$ ipython --no-banner

In [1]: import numpy as np

In [2]: from numpy import linalg as LA

In [3]: np.set_printoptions(precision=2, suppress=True, linewidth=200)

In [4]: K = np.array([[1, -3, 9, -27],
   ...:     [1, -2, 4, -8],
   ...:     [1, -1, 1, -1],
   ...:     [1, 0, 0, 0],
   ...:     [1, 1, 1, 1],
   ...:     [1, 2, 4, 8],
   ...:     [1, 3, 9, 27],
   ...:     [1, 4, 16, 64],
   ...:     [1, 5, 25, 125],
   ...:     [1, 6, 36, 216]])

In [5]: # column 3 dominates

In [6]: blk = np.stack([K, -1 * K, K[::-1]])

In [7]: print(LA.norm(blk, axis=(1, 2)))
[265.43 265.43 265.43]

In [8]: W0 = np.loadtxt("sample19.csv", delimiter=",")

In [9]: print(W0)
[[-0.73  0.02 -0.24  0.13  0.15  0.41  0.45 -0.06]
 [-0.21 -0.31  0.18 -0.43 -0.44  0.45 -0.32  0.38]
 [-0.21  0.43 -0.61  0.1  -0.32 -0.28 -0.3   0.35]
 [-0.26 -0.38 -0.3  -0.54  0.01 -0.44 -0.08 -0.46]
 [ 0.26 -0.26 -0.16  0.05 -0.59 -0.13  0.68  0.11]
 [ 0.05 -0.28 -0.19  0.54 -0.33  0.27 -0.37 -0.52]
 [ 0.26  0.58 -0.13 -0.43 -0.2   0.4   0.1  -0.43]
 [-0.42  0.31  0.61  0.1  -0.43 -0.33  0.02 -0.23]]

In [10]: vec = np.array([3, -2, 3, 0, 0, -1, 0, 3])

In [11]: h1 = np.maximum(W0 @ vec, 0)

In [12]: print(W0.T @ h1)
[ 0.08 -0.72  0.01 -0.45 -1.3   0.38  0.49  0.6 ]

In [13]: print(h1)
[0.   1.22 0.   0.   1.29 0.   0.   0.  ]

In [14]: print(np.maximum(W0 @ vec, 0) - np.maximum(-W0 @ vec, 0))
[-3.53  1.22 -1.98 -1.85  1.29 -1.68 -2.46 -0.42]

In [15]: print(W0 * (h1 > 1e-9)[:, None])
[[-0.    0.   -0.    0.    0.    0.    0.   -0.  ]
 [-0.21 -0.31  0.18 -0.43 -0.44  0.45 -0.32  0.38]
 [-0.    0.   -0.    0.   -0.   -0.   -0.    0.  ]
 [-0.   -0.   -0.   -0.    0.   -0.   -0.   -0.  ]
 [ 0.26 -0.26 -0.16  0.05 -0.59 -0.13  0.68  0.11]
 [ 0.   -0.   -0.    0.   -0.    0.   -0.   -0.  ]
 [ 0.    0.   -0.   -0.   -0.    0.    0.   -0.  ]
 [-0.    0.    0.    0.   -0.   -0.    0.   -0.  ]]

In [16]: A2 = np.c_[K[:, :2] @ np.array([[4, 0], [0, 4]]), np.array([0, 9, 6, 3, 0, 2, 7, 7, 7, 3])]

In [17]: print(A2)
[[  4 -12   0]
 [  4  -8   9]
 [  4  -4   6]
 [  4   0   3]
 [  4   4   0]
 [  4   8   2]
 [  4  12   7]
 [  4  16   7]
 [  4  20   7]
 [  4  24   3]]

In [18]: print(LA.matrix_rank(np.c_[K, A2]))
5

In [19]: print(LA.norm(LA.qr(K)[0].T @ A2, axis=0) ** 2 / ((A2 ** 2).sum(axis=0) + 1e-12))
[1.   1.   0.69]

In [20]: print(np.count_nonzero(W0))
64

In [21]: print(np.unravel_index(np.abs(W0).argmax(), W0.shape))
(np.int64(0), np.int64(0))

In [22]: print(LA.svd(W0, compute_uv=False))
[1. 1. 1. 1. 1. 1. 1. 1.]

In [23]: print(LA.matrix_rank(W0))
8

In [24]: print(W0.sum(axis=0))
[-1.25  0.1  -0.84 -0.47 -2.14  0.35  0.18 -0.86]

In [25]: print(W0.sum(axis=1))
[ 0.13 -0.7  -0.83 -2.44 -0.05 -0.83  0.14 -0.37]

In [26]: print(round(float(np.abs(W0).max()), 2))
0.73

In [27]: r0 = np.array([0, 0, 2, 1, 2, 1, 0, 0])

In [28]: A2 = W0 + np.outer(r0, np.eye(8)[3])

In [29]: print(round(LA.det(A2) / LA.det(W0), 2), round(float(1 + LA.solve(W0, r0)[3]), 2))
1.31 1.31

In [30]: print(LA.matrix_rank(A2 - W0))
1

In [31]: E = np.load("x.npy")

In [32]: print(E)
[[ 0.69 -3.67  0.09 -3.68 -3.07 -7.68  1.03  1.39  1.03]
 [ 0.56 -2.9  -0.07 -4.12 -3.5  -7.59  1.25  1.11  1.25]
 [ 1.05 -5.84  1.35  4.97  4.67  1.38 -2.26  2.1  -2.26]
 [-1.41  7.73 -1.34 -2.57 -2.64  3.2   1.54 -2.82  1.54]
 [-0.09  0.62 -0.69 -5.39 -4.79 -6.26  1.99 -0.17  1.99]
 [ 1.19 -6.6   1.4   4.47  4.27  0.13 -2.14  2.38 -2.14]
 [ 0.06 -0.18 -0.56 -5.2  -4.58 -6.69  1.86  0.12  1.86]
 [ 1.36 -7.42  1.05  0.35  0.66 -5.74 -0.72  2.73 -0.72]
 [-1.37  7.55 -1.39 -3.21 -3.19  2.25  1.76 -2.74  1.76]
 [-1.37  7.47 -1.07 -0.47 -0.78  5.62  0.77 -2.74  0.77]
 [ 0.39 -2.01 -0.24 -4.55 -3.92 -7.39  1.48  0.79  1.48]
 [-0.48  2.5   0.14  4.32  3.7   7.52 -1.36 -0.97 -1.36]
 [-0.74  3.93 -0.14  3.52  2.92  7.69 -0.95 -1.48 -0.95]
 [ 0.72 -3.79  0.11 -3.6  -3.   -7.68  0.99  1.44  0.99]
 [-0.25  1.21  0.38  4.87  4.24  7.13 -1.66 -0.5  -1.66]
 [ 1.26 -6.97  1.41  4.12  3.97 -0.63 -2.04  2.52 -2.04]
 [ 0.01 -0.18  0.62  5.3   4.68  6.5  -1.92  0.01 -1.92]
 [ 0.94 -5.01  0.38 -2.73 -2.17 -7.59  0.58  1.87  0.58]
 [ 1.42 -7.73  1.21  1.45  1.65 -4.61 -1.14  2.83 -1.14]
 [ 1.42 -7.77  1.3   2.2   2.32 -3.7  -1.41  2.84 -1.41]
 [-0.24  1.46 -0.82 -5.53 -4.95 -5.73  2.11 -0.48  2.11]
 [ 0.84 -4.47  0.26 -3.15 -2.56 -7.67  0.77  1.68  0.77]]

In [33]: z = E[:, 8] > np.median(E[:, 8])

In [34]: r0 = E[z].mean(axis=0) - E[~z].mean(axis=0)

In [35]: print(np.argsort(-np.abs(r0).round(6), kind="stable"))
[3 4 5 1 6 8 7 2 0]

In [36]: print(z.astype(int))
[1 1 0 1 1 0 1 0 1 1 1 0 0 1 0 0 0 0 0 0 1 1]

In [37]: print(r0)
[-0.76  4.34 -1.35 -6.76 -6.17 -4.88  2.78 -1.52  2.78]

In [38]: print(((E - E.mean(axis=0)) @ r0 > 0).astype(int))
[1 1 0 1 1 0 1 0 1 1 1 0 0 1 0 0 0 1 0 0 1 1]

In [39]: Uu, s, VT = LA.svd(E)

In [40]: V = VT[:(s > 1e-8).sum()]

In [41]: rng = np.random.default_rng(39)

In [42]: vec = E[18] + 4 * E[8] + rng.integers(2) * np.eye(9)[4]

In [43]: print(vec)
[ -4.07  22.45  -4.33 -11.39 -10.13   4.38   5.89  -8.14   5.89]

In [44]: print(np.allclose(V.T @ V @ vec, vec))
False

In [45]: print(V.T @ V)
[[ 0.02 -0.11  0.02  0.03  0.03 -0.06 -0.02  0.04 -0.02]
 [-0.11  0.6  -0.1  -0.16 -0.17  0.31  0.1  -0.22  0.1 ]
 [ 0.02 -0.1   0.02  0.06  0.05 -0.01 -0.03  0.04 -0.03]
 [ 0.03 -0.16  0.06  0.32  0.29  0.27 -0.13  0.05 -0.13]
 [ 0.03 -0.17  0.05  0.29  0.26  0.22 -0.12  0.06 -0.12]
 [-0.06  0.31 -0.01  0.27  0.22  0.59 -0.07 -0.12 -0.07]
 [-0.02  0.1  -0.03 -0.13 -0.12 -0.07  0.05 -0.04  0.05]
 [ 0.04 -0.22  0.04  0.05  0.06 -0.12 -0.04  0.08 -0.04]
 [-0.02  0.1  -0.03 -0.13 -0.12 -0.07  0.05 -0.04  0.05]]

In [46]: print(LA.matrix_rank(np.vstack([E, vec])))
3

In [47]: print(np.diag(V.T @ V))
[0.02 0.6  0.02 0.32 0.26 0.59 0.05 0.08 0.05]
